$ ipython --no-banner

In [1]: import numpy as np

In [2]: np.set_printoptions(suppress=True, linewidth=200)

In [3]: feats = np.loadtxt("layer7.csv", delimiter=",")

In [4]: print(feats)
[[ 0.39 -2.15  1.81  1.11 -1.53 -4.22 -4.06 -4.88 -4.55 -5.18 -6.83]
 [-2.02  0.33 -3.9  -3.28  2.71  6.19  4.19  3.86  2.28  5.94  7.65]
 [-1.41 -2.5  -1.68 -1.8   1.1   2.35  0.04 -1.22 -2.38  0.62  1.22]
 [-0.7  -6.09 -5.13 -3.52  0.94  2.06 -1.97 -6.12 -7.96 -0.83 -2.5 ]
 [ 2.13 -3.77 -2.87 -0.33 -1.51 -4.53 -4.23 -7.89 -8.35 -5.95 -8.05]
 [ 1.92 -4.05 -4.69 -1.43 -1.23 -2.25 -1.76 -7.66 -8.11 -4.24 -4.76]
 [ 0.35 -0.3  -5.93 -1.93  1.24  3.43  4.09  1.74 -0.02  3.61  5.75]
 [ 3.89  3.99 -1.26  3.79 -2.03 -3.67  1.92  1.16  1.74 -2.29 -1.44]
 [-0.18  0.18 -6.11 -2.16  2.29  3.88  3.57  2.29  0.38  3.81  5.54]
 [-6.1  -3.49  5.93 -4.41  2.14  4.52 -3.8   0.07 -0.25  2.2  -0.33]
 [-2.58 -0.14  2.56 -1.21  0.78  1.81 -0.39  1.9   2.25  1.91  1.77]]

In [5]: theta = np.radians(15)

In [6]: Rm = np.eye(11)

In [7]: Rm[7, 7] = Rm[5, 5] = np.cos(theta)

In [8]: Rm[7, 5], Rm[5, 7] = -np.sin(theta), np.sin(theta)

In [9]: print(Rm.round(2))
[[ 1.    0.    0.    0.    0.    0.    0.    0.    0.    0.    0.  ]
 [ 0.    1.    0.    0.    0.    0.    0.    0.    0.    0.    0.  ]
 [ 0.    0.    1.    0.    0.    0.    0.    0.    0.    0.    0.  ]
 [ 0.    0.    0.    1.    0.    0.    0.    0.    0.    0.    0.  ]
 [ 0.    0.    0.    0.    1.    0.    0.    0.    0.    0.    0.  ]
 [ 0.    0.    0.    0.    0.    0.97  0.    0.26  0.    0.    0.  ]
 [ 0.    0.    0.    0.    0.    0.    1.    0.    0.    0.    0.  ]
 [ 0.    0.    0.    0.    0.   -0.26  0.    0.97  0.    0.    0.  ]
 [ 0.    0.    0.    0.    0.    0.    0.    0.    1.    0.    0.  ]
 [ 0.    0.    0.    0.    0.    0.    0.    0.    0.    1.    0.  ]
 [ 0.    0.    0.    0.    0.    0.    0.    0.    0.    0.    1.  ]]

In [10]: other = feats @ Rm.T

In [11]: print(round(float(np.linalg.det(Rm)), 2), round(np.trace(Rm), 2))
1.0 10.93

In [12]: print(np.allclose(np.linalg.norm(feats, axis=1), np.linalg.norm(other, axis=1)))
True

In [13]: rng = np.random.default_rng(42)

In [14]: other = feats + rng.integers(-2, 3, (11, 3)) @ rng.integers(-2, 3, (3, 11))

In [15]: print(other.round(2))
[[ -3.61  -4.15   3.81   0.11  -3.53   0.78  -4.06  -3.88  -5.55  -7.18  -5.83]
 [ -6.02   0.33  -7.9   -1.28   4.71  10.19   6.19   1.86   6.28   5.94   5.65]
 [ -1.41  -4.5    4.32  -4.8   -2.9    3.35  -1.96   1.78  -7.38  -1.38   4.22]
 [ -4.7  -10.09  -5.13  -5.52  -1.06   8.06  -1.97  -4.12  -5.96  -2.83  -2.5 ]
 [ -1.87   0.23  -6.87   4.67   2.49  -2.53  -1.23 -12.89  -6.35  -4.95 -10.05]
 [  5.92  -2.05  -2.69  -1.43  -1.23  -7.25  -2.76  -7.66 -11.11  -3.24  -3.76]
 [  0.35   3.7   -9.93   2.07   5.24   1.43   6.09  -2.26   1.98   5.61   3.75]
 [  3.89  -2.01  -3.26  -0.21  -4.03  -0.67   0.92   5.16   6.74  -3.29  -2.44]
 [ -2.18   4.18  -8.11   1.84   5.29   3.88   5.57  -1.71   0.38   4.81   4.54]
 [ -6.1    0.51   1.93  -0.41   6.14   2.52  -1.8   -3.93   1.75   4.2   -2.33]
 [  3.42  -2.14   6.56  -5.21  -2.22  -3.19  -3.39   5.9   -0.75   1.91   3.77]]

In [16]: print(np.round(other - feats, 2))
[[-4. -2.  2. -1. -2.  5.  0.  1. -1. -2.  1.]
 [-4.  0. -4.  2.  2.  4.  2. -2.  4.  0. -2.]
 [ 0. -2.  6. -3. -4.  1. -2.  3. -5. -2.  3.]
 [-4. -4.  0. -2. -2.  6.  0.  2.  2. -2.  0.]
 [-4.  4. -4.  5.  4.  2.  3. -5.  2.  1. -2.]
 [ 4.  2.  2.  0.  0. -5. -1.  0. -3.  1.  1.]
 [ 0.  4. -4.  4.  4. -2.  2. -4.  2.  2. -2.]
 [ 0. -6. -2. -4. -2.  3. -1.  4.  5. -1. -1.]
 [-2.  4. -2.  4.  3.  0.  2. -4.  0.  1. -1.]
 [ 0.  4. -4.  4.  4. -2.  2. -4.  2.  2. -2.]
 [ 6. -2.  4. -4. -3. -5. -3.  4. -3.  0.  2.]]

In [17]: print(np.round(np.linalg.svd(other - feats, compute_uv=False), 2) + 0)
[25.51 18.   10.01  0.    0.    0.    0.    0.    0.    0.    0.  ]

In [18]: z = rng.permutation(11)

In [19]: other = feats[:, z] * rng.choice([-1, 1], 11)

In [20]: print(other)
[[ 1.11 -4.06 -1.53  4.55  5.18 -4.88 -6.83  0.39  4.22  2.15  1.81]
 [-3.28  4.19  2.71 -2.28 -5.94  3.86  7.65 -2.02 -6.19 -0.33 -3.9 ]
 [-1.8   0.04  1.1   2.38 -0.62 -1.22  1.22 -1.41 -2.35  2.5  -1.68]
 [-3.52 -1.97  0.94  7.96  0.83 -6.12 -2.5  -0.7  -2.06  6.09 -5.13]
 [-0.33 -4.23 -1.51  8.35  5.95 -7.89 -8.05  2.13  4.53  3.77 -2.87]
 [-1.43 -1.76 -1.23  8.11  4.24 -7.66 -4.76  1.92  2.25  4.05 -4.69]
 [-1.93  4.09  1.24  0.02 -3.61  1.74  5.75  0.35 -3.43  0.3  -5.93]
 [ 3.79  1.92 -2.03 -1.74  2.29  1.16 -1.44  3.89  3.67 -3.99 -1.26]
 [-2.16  3.57  2.29 -0.38 -3.81  2.29  5.54 -0.18 -3.88 -0.18 -6.11]
 [-4.41 -3.8   2.14  0.25 -2.2   0.07 -0.33 -6.1  -4.52  3.49  5.93]
 [-1.21 -0.39  0.78 -2.25 -1.91  1.9   1.77 -2.58 -1.81  0.14  2.56]]

In [21]: U, _, vt = np.linalg.svd(feats.T @ other)

In [22]: print(np.round(np.linalg.lstsq(feats, other)[0], 2) + 0)
[[ 0.  0.  0.  0.  0.  0.  0.  1.  0.  0.  0.]
 [ 0.  0.  0.  0.  0.  0.  0.  0.  0. -1.  0.]
 [ 0.  0.  0.  0.  0.  0.  0.  0.  0.  0.  1.]
 [ 1.  0.  0.  0.  0.  0.  0.  0.  0.  0.  0.]
 [ 0.  0.  1.  0.  0.  0.  0.  0.  0.  0.  0.]
 [ 0.  0.  0.  0.  0.  0.  0.  0. -1.  0.  0.]
 [ 0.  1.  0.  0.  0.  0.  0.  0.  0.  0.  0.]
 [ 0.  0.  0.  0.  0.  1.  0.  0.  0.  0.  0.]
 [ 0.  0.  0. -1.  0.  0.  0.  0.  0.  0.  0.]
 [ 0.  0.  0.  0. -1.  0.  0.  0.  0.  0.  0.]
 [ 0.  0.  0.  0.  0.  0.  1.  0.  0.  0.  0.]]

In [23]: E = np.array([[0, 0, 0, 0, 0, 0, 0, 0, -2, 2],
    ...:     [0, 2, 2, 0, 0, 0, 0, 0, 0, 3],
    ...:     [0, 0, 0, 0, 0, 2, 3, -2, 0, 0],
    ...:     [0, 0, 0, 0, 0, 0, 0, -1, 0, 0],
    ...:     [0, 0, 0, 0, 3, 0, 0, 0, 0, 0],
    ...:     [0, 0, 0, 0, 0, 0, 0, 3, 0, -1]])

In [24]: print(E)
[[ 0  0  0  0  0  0  0  0 -2  2]
 [ 0  2  2  0  0  0  0  0  0  3]
 [ 0  0  0  0  0  2  3 -2  0  0]
 [ 0  0  0  0  0  0  0 -1  0  0]
 [ 0  0  0  0  3  0  0  0  0  0]
 [ 0  0  0  0  0  0  0  3  0 -1]]

In [25]: print(round(np.linalg.norm(E), 2))
7.87

In [26]: other = E / np.linalg.norm(E, axis=1)
Traceback (most recent call last):
  Cell In[26], line 1
    other = E / np.linalg.norm(E, axis=1)
ValueError: operands could not be broadcast together with shapes (6,10) (6,) 


In [27]: other = E / np.linalg.norm(E, axis=1, keepdims=True)

In [28]: G = other @ other.T

In [29]: print(np.degrees(np.arccos(np.clip(G[4, 0], -1, 1))))
90.0

In [30]: print(G.round(2))
[[ 1.    0.51  0.    0.    0.   -0.22]
 [ 0.51  1.    0.    0.    0.   -0.23]
 [ 0.    0.    1.    0.49  0.   -0.46]
 [ 0.    0.    0.49  1.    0.   -0.95]
 [ 0.    0.    0.    0.    1.    0.  ]
 [-0.22 -0.23 -0.46 -0.95  0.    1.  ]]

In [31]: print(G[4])
[0. 0. 0. 0. 1. 0.]

In [32]: print((G - 2 * np.eye(6)).round(6).argmax(axis=1))
[1 0 3 2 0 4]

In [33]: U, sigma, vt = np.linalg.svd(E)

In [34]: print(np.argmax(sigma[:-1] / (sigma[1:] + 1e-6)) + 1)
5

In [35]: other = U[:, :5] @ np.diag(sigma[:5]) @ vt[:5]

In [36]: print(np.round(np.abs(E - other).max(), 2))
0.09

In [37]: print(np.linalg.matrix_rank(other))
5

In [38]: print(np.round(np.linalg.norm(E - other) / np.linalg.norm(E), 2))
0.02

In [39]: print(other.round(2) + 0)
[[ 0.    0.    0.    0.    0.    0.    0.    0.   -2.    2.  ]
 [ 0.    2.    2.    0.    0.    0.    0.    0.    0.    3.  ]
 [ 0.    0.    0.    0.    0.    2.    3.   -2.    0.    0.  ]
 [ 0.   -0.07 -0.07  0.    0.    0.01  0.01 -0.97  0.09  0.09]
 [ 0.    0.    0.    0.    3.    0.    0.    0.    0.    0.  ]
 [ 0.   -0.02 -0.02  0.    0.    0.    0.    3.01  0.03 -0.97]]

In [40]: print(round(np.linalg.norm(E - other, 2), 2), round(float(sigma[5]), 2))
0.18 0.18

In [41]: print(np.linalg.matrix_rank(E, rtol=0.05))
5

In [42]: W0 = np.load("w.npy")

In [43]: print(W0)
[[-1.98 -1.    0.   -2.    0.    0.    1.   -2.    1.    1.    1.   -1.    1.    2.  ]
 [ 1.   -0.98 -2.   -2.    2.    2.   -2.    0.    1.    2.    1.   -1.    1.    0.  ]
 [-2.    0.    2.02  1.    2.    0.    1.    2.   -1.    1.    2.    1.    0.   -2.  ]
 [-2.    1.   -2.    1.02  2.    2.    1.    0.    0.    0.   -1.    0.   -1.    0.  ]
 [ 1.   -2.   -1.    0.    1.02  0.    2.    1.    2.   -2.    1.    2.    2.   -1.  ]
 [ 1.    0.   -2.    2.    0.   -0.98 -2.    2.   -2.    1.    0.   -1.    2.   -2.  ]
 [ 1.    1.   -2.   -2.   -2.   -2.    1.02  2.    2.    2.   -1.   -1.   -2.    2.  ]
 [-1.   -2.   -1.    0.   -2.    1.   -1.    1.02 -2.    1.    2.    1.   -1.   -2.  ]
 [ 1.    0.   -2.   -2.    1.    1.    1.    0.   -1.98  1.    1.    1.   -1.    0.  ]
 [ 0.    0.    1.   -2.   -1.    2.   -1.    1.   -2.   -1.98 -1.    1.    1.    1.  ]
 [ 0.    0.    1.    1.    2.    1.    1.   -1.    2.    2.   -0.98  0.    1.    2.  ]
 [-2.   -1.   -2.   -1.    0.    1.   -1.    1.    0.    0.   -2.    0.02  1.   -2.  ]
 [ 1.    2.   -1.    0.   -2.    2.    1.    2.    0.    2.   -1.    0.    2.02  2.  ]
 [-2.   -1.    0.   -2.    0.    0.    1.   -2.    1.    1.    1.   -1.    1.    2.02]]

In [44]: print(np.count_nonzero(W0))
160

In [45]: print(np.abs(W0).max())
2.02

In [46]: print(np.round(W0.mean(axis=0), 2) + 0)
[-0.36 -0.28 -0.78 -0.57  0.22  0.64  0.22  0.5   0.    0.72  0.14  0.07  0.5   0.14]

In [47]: print(W0.shape)
(14, 14)

In [48]: r0, r1 = W0[10], W0[11]

In [49]: print(round(float(r0 @ r0), 2))
22.96

In [50]: print(r0 @ r1)
-5.04

In [51]: p = (r0 @ r1) / (r0 @ r0) * r0

In [52]: print(round(float(np.linalg.norm(r0 + r1) ** 2 + np.linalg.norm(r0 - r1) ** 2), 2))
89.92

In [53]: print(round((r1 - p) @ r0, 2))
-0.0

In [54]: print(np.round(np.linalg.norm(W0, 2) / np.linalg.norm(W0), 2))
0.46

In [55]: print([round(float(x), 2) for x in np.linalg.svd(W0, compute_uv=False)[:3]])
[9.0, 7.67, 7.05]

In [56]: print(np.round(np.linalg.norm(E, 1), 2), round(np.linalg.norm(E, np.inf), 2))
6.0 7.0

In [57]: print(round(np.linalg.norm(E, "nuc"), 2))
17.04

In [58]: print(np.round(np.linalg.norm(E, axis=1), 2))
[2.83 4.12 4.12 1.   3.   3.16]

In [59]: print(E[2] @ E[4])
0

In [60]: A = np.loadtxt("case12.csv", delimiter=",")

In [61]: print(A)
[[ 0.  0.  2.  0.  1.  1.  3.  3.  2.  5.  1.]
 [ 0.  3.  0.  1.  1.  1.  1.  2.  2.  5.  2.]
 [ 0.  2.  1.  0.  2.  3.  0.  0.  3. 10.  1.]
 [ 2.  2.  0.  3.  3.  0.  1.  0.  1. 15.  0.]
 [ 3.  2.  0.  3.  3.  1.  3.  3.  3. 15.  3.]
 [ 3.  0.  1.  3.  1.  2.  2.  1.  3.  5.  2.]
 [ 2.  0.  1.  2.  3.  3.  2.  2.  2. 15.  3.]
 [ 3.  2.  1.  2.  3.  1.  2.  2.  1. 15.  1.]]

In [62]: x = np.array([-2, 9, -8, 6, 9, -2, 2, 0, 9, -7, 9])

In [63]: a = np.maximum(A @ x, 0)

In [64]: print(np.round(np.tanh(A @ x), 2))
[-1.  1. -1. -1.  1.  1. -1. -1.]

In [65]: print(np.maximum(A @ (3 * x), 0))
[  0. 129.   0.   0.  30.  69.   0.   0.]

In [66]: print(np.maximum(A @ x, 0) - np.maximum(-A @ x, 0))
[-11.  43. -12. -35.  10.  23. -35. -42.]

In [67]: print(a)
[ 0. 43.  0.  0. 10. 23.  0.  0.]

In [68]: U, sigma, vt = np.linalg.svd(A, full_matrices=False)

In [69]: print(np.round(vt @ vt.T, 2) + 0)
[[1. 0. 0. 0. 0. 0. 0. 0.]
 [0. 1. 0. 0. 0. 0. 0. 0.]
 [0. 0. 1. 0. 0. 0. 0. 0.]
 [0. 0. 0. 1. 0. 0. 0. 0.]
 [0. 0. 0. 0. 1. 0. 0. 0.]
 [0. 0. 0. 0. 0. 1. 0. 0.]
 [0. 0. 0. 0. 0. 0. 1. 0.]
 [0. 0. 0. 0. 0. 0. 0. 1.]]

In [70]: print(round(float(np.sqrt((sigma ** 2).sum())), 2), np.round(np.linalg.norm(A), 2))
37.16 37.16

In [71]: print(sigma.round(2))
[35.91  6.23  4.51  3.61  3.5   2.12  1.31  0.82]

In [72]: print(np.abs(U[:, 0]).round(6).argmax())
4

In [73]: print(np.round(np.abs(vt[0]), 2))
[0.14 0.11 0.05 0.15 0.18 0.11 0.13 0.12 0.15 0.91 0.12]

In [74]: T = np.stack([A, 3 * A, A[::-1]])

In [75]: print(np.linalg.matrix_rank(T))
[8 8 8]

In [76]: print((T @ A.T).shape)
(3, 8, 8)
